$ ipython --no-banner

In [1]: import numpy as np

In [2]: import numpy.linalg as la

In [3]: np.set_printoptions(precision=3, suppress=True, linewidth=120, floatmode="fixed")

In [4]: J = np.loadtxt("case18.csv", delimiter=",")

In [5]: print(J)
[[8.000 8.000 6.000]
 [6.000 8.000 8.000]
 [8.000 6.000 8.000]]

In [6]: def softmax(z):
   ...:     e = np.exp(z - z.max(axis=-1, keepdims=True))
   ...:     return e / e.sum(axis=-1, keepdims=True)
   ...: 

In [7]: print(softmax(J[2] + 2))
[0.468 0.063 0.468]

In [8]: print(np.round(softmax(10 * J[2]), 3) + 0)
[0.500 0.000 0.500]

In [9]: print(softmax(J).sum(axis=1))
[1.000 1.000 1.000]

In [10]: att = J @ J.T / np.sqrt(3)

In [11]: print(softmax(att))
[[0.834 0.083 0.083]
 [0.083 0.834 0.083]
 [0.083 0.083 0.834]]

In [12]: M2 = np.array([[-1, -3, 3], [-2, -1, -3]])

In [13]: C = np.kron(M2, J)

In [14]: print(C)
[[ -8.000  -8.000  -6.000 -24.000 -24.000 -18.000  24.000  24.000  18.000]
 [ -6.000  -8.000  -8.000 -18.000 -24.000 -24.000  18.000  24.000  24.000]
 [ -8.000  -6.000  -8.000 -24.000 -18.000 -24.000  24.000  18.000  24.000]
 [-16.000 -16.000 -12.000  -8.000  -8.000  -6.000 -24.000 -24.000 -18.000]
 [-12.000 -16.000 -16.000  -6.000  -8.000  -8.000 -18.000 -24.000 -24.000]
 [-16.000 -12.000 -16.000  -8.000  -6.000  -8.000 -24.000 -18.000 -24.000]]

In [15]: data = np.load("m.npy")

In [16]: print(data)
[[-2  1 -2  1 -2  1]
 [-2 -2 -2 -2 -2 -2]
 [ 1 -2  1 -2  1 -2]
 [-2  1 -2  1 -2  1]
 [-2 -2 -2 -2 -2 -2]
 [ 1 -2  1 -2  1 -2]]

In [17]: # column 2 repeats column 0

In [18]: T = np.stack([data, -2 * data, data[::-1]])

In [19]: print(np.einsum("bij,cij->bc", T, T))
[[ 108 -216    0]
 [-216  432    0]
 [   0    0  108]]

In [20]: print(T.shape)
(3, 6, 6)

In [21]: print(T.sum(axis=0))
[[ 3 -3  3 -3  3 -3]
 [ 0  0  0  0  0  0]
 [-3  3 -3  3 -3  3]
 [ 3 -3  3 -3  3 -3]
 [ 0  0  0  0  0  0]
 [-3  3 -3  3 -3  3]]

In [22]: print(la.matrix_rank(T))
[2 2 2]
